$ python -q
>>> import numpy as np
>>> from numpy import linalg as LA
>>> np.set_printoptions(suppress=True, linewidth=100)
>>> def rnd(a):
...     return np.round(a, 2) + 0
... 
>>> A = np.load("w.npy")
>>> print(rnd(A))
[[ 1.    0.    0.  ]
 [ 0.    0.81  0.59]
 [ 0.   -0.59  0.81]]
>>> print(rnd(A.T @ A))
[[1. 0. 0.]
 [0. 1. 0.]
 [0. 0. 1.]]
>>> print(rnd(LA.svd(A, compute_uv=False)))
[1. 1. 1.]
>>> print(A[:, 1] @ A[:, 0])
0.0
>>> print(rnd(LA.pinv(A)))
[[ 1.    0.    0.  ]
 [ 0.    0.81 -0.59]
 [ 0.    0.59  0.81]]
>>> r0 = np.array([2, 1])
>>> print(np.polyval(r0, A[0]))
[3. 1. 1.]
>>> print(rnd(np.cross(A[0, :3], A[1, :3])))
[ 0.   -0.59  0.81]
>>> print(rnd(np.array([np.convolve(row, r0, "same") for row in A])))
[[ 2.    1.    0.  ]
 [ 0.    1.62  1.98]
 [ 0.   -1.18  1.03]]
>>> vec = np.array([-1, 0, 1])
>>> print(rnd(LA.inv(A)))
[[ 1.    0.    0.  ]
 [ 0.    0.81 -0.59]
 [ 0.    0.59  0.81]]
>>> print(3 - LA.matrix_rank(A - np.eye(3), tol=1e-8))
1
>>> print([p for p in range(1, 25) if np.allclose(LA.matrix_power(A, p), np.eye(3))])
[10, 20]
>>> print(rnd(np.sort(LA.eigvals(A).real)))
[0.81 0.81 1.  ]
>>> print((LA.matrix_power((A != 0) + (A.T != 0) + np.eye(3), 3) > 0).astype(int))
[[1 0 0]
 [0 1 1]
 [0 1 1]]
>>> print((A != 0).astype(int))
[[1 0 0]
 [0 1 1]
 [0 1 1]]
>>> print(np.flatnonzero(LA.matrix_power((A != 0) + (A.T != 0) + np.eye(3), 3)[2]))
[1 2]
>>> print(rnd(np.poly(A)))
[ 1.   -2.62  2.62 -1.  ]
>>> print(rnd(LA.det(2 * A)), rnd(LA.det(A)))
8.0 1.0
>>> print(rnd(LA.eigvals(A)))
[0.81+0.59j 0.81-0.59j 1.  +0.j  ]
